In [1]: import numpy as np

In [2]: from numpy import linalg as LA

In [3]: np.set_printoptions(precision=3, suppress=True, linewidth=120, legacy="1.25")

In [4]: K = np.load("a.npy")

In [5]: K
Out[5]: 
array([[-2,  3, -2,  3, -2,  3],
       [ 2, -2,  2, -2,  2, -2],
       [ 1, -1,  1, -1,  1, -1],
       [-2,  3, -2,  3, -2,  3],
       [ 2, -2,  2, -2,  2, -2],
       [ 1, -1,  1, -1,  1, -1]])

In [6]: print(K @ LA.pinv(K) @ K)
[[-2.  3. -2.  3. -2.  3.]
 [ 2. -2.  2. -2.  2. -2.]
 [ 1. -1.  1. -1.  1. -1.]
 [-2.  3. -2.  3. -2.  3.]
 [ 2. -2.  2. -2.  2. -2.]
 [ 1. -1.  1. -1.  1. -1.]]

In [7]: np.unique(K.round(6), axis=0).shape
Out[7]: (3, 6)

In [8]: print(np.abs(np.diag(LA.qr(K)[1])) > 1e-9)
[ True  True False False False False]

In [9]: mat = np.array([[1.7, -0.2, -0.9, -1.5],
   ...:     [0.6, -2.2, 0.0, 0.5],
   ...:     [1.6, -0.6, -0.4, 0.7],
   ...:     [-0.2, -1.0, -0.3, 0.3]])

In [10]: rng = np.random.default_rng(6593)

In [11]: mat[3] = mat[0] + 0.02 * rng.normal(size=4)

In [12]: mat
Out[12]: 
array([[ 1.7  , -0.2  , -0.9  , -1.5  ],
       [ 0.6  , -2.2  ,  0.   ,  0.5  ],
       [ 1.6  , -0.6  , -0.4  ,  0.7  ],
       [ 1.706, -0.2  , -0.928, -1.512]])

In [13]: mat.sum(axis=0)
Out[13]: array([ 5.606, -3.2  , -2.228, -1.812])

In [14]: LA.matrix_rank(mat)
Out[14]: 4

In [15]: lab = rng.permutation(4)

In [16]: lab
Out[16]: array([1, 2, 0, 3])

In [17]: Y = mat[lab][:, lab]

In [18]: np.allclose(Y, mat)
Out[18]: False

In [19]: np.sort(np.abs(LA.eigvals(Y)))
Out[19]: array([0.042, 1.391, 1.391, 2.031])

In [20]: ang = np.deg2rad(60)

In [21]: arr = np.eye(6)

In [22]: arr[np.ix_([2, 4], [2, 4])] = [[np.cos(ang), -np.sin(ang)], [np.sin(ang), np.cos(ang)]]

In [23]: arr
Out[23]: 
array([[ 1.   ,  0.   ,  0.   ,  0.   ,  0.   ,  0.   ],
       [ 0.   ,  1.   ,  0.   ,  0.   ,  0.   ,  0.   ],
       [ 0.   ,  0.   ,  0.5  ,  0.   , -0.866,  0.   ],
       [ 0.   ,  0.   ,  0.   ,  1.   ,  0.   ,  0.   ],
       [ 0.   ,  0.   ,  0.866,  0.   ,  0.5  ,  0.   ],
       [ 0.   ,  0.   ,  0.   ,  0.   ,  0.   ,  1.   ]])

In [24]: np.round(arr @ arr.T, 3) + 0
Out[24]: 
array([[1., 0., 0., 0., 0., 0.],
       [0., 1., 0., 0., 0., 0.],
       [0., 0., 1., 0., 0., 0.],
       [0., 0., 0., 1., 0., 0.],
       [0., 0., 0., 0., 1., 0.],
       [0., 0., 0., 0., 0., 1.]])

In [25]: np.round(arr.T @ arr, 3) + 0
Out[25]: 
array([[1., 0., 0., 0., 0., 0.],
       [0., 1., 0., 0., 0., 0.],
       [0., 0., 1., 0., 0., 0.],
       [0., 0., 0., 1., 0., 0.],
       [0., 0., 0., 0., 1., 0.],
       [0., 0., 0., 0., 0., 1.]])

In [26]: print(LA.pinv(arr))
[[ 1.     0.     0.     0.     0.     0.   ]
 [ 0.     1.     0.     0.     0.     0.   ]
 [ 0.     0.     0.5    0.     0.866  0.   ]
 [ 0.     0.     0.     1.     0.     0.   ]
 [ 0.     0.    -0.866  0.     0.5    0.   ]
 [ 0.     0.     0.     0.     0.     1.   ]]

In [27]: print(arr[:, 1] @ arr[:, 2])
0.0

In [28]: LA.norm(arr, axis=0)
Out[28]: array([1., 1., 1., 1., 1., 1.])
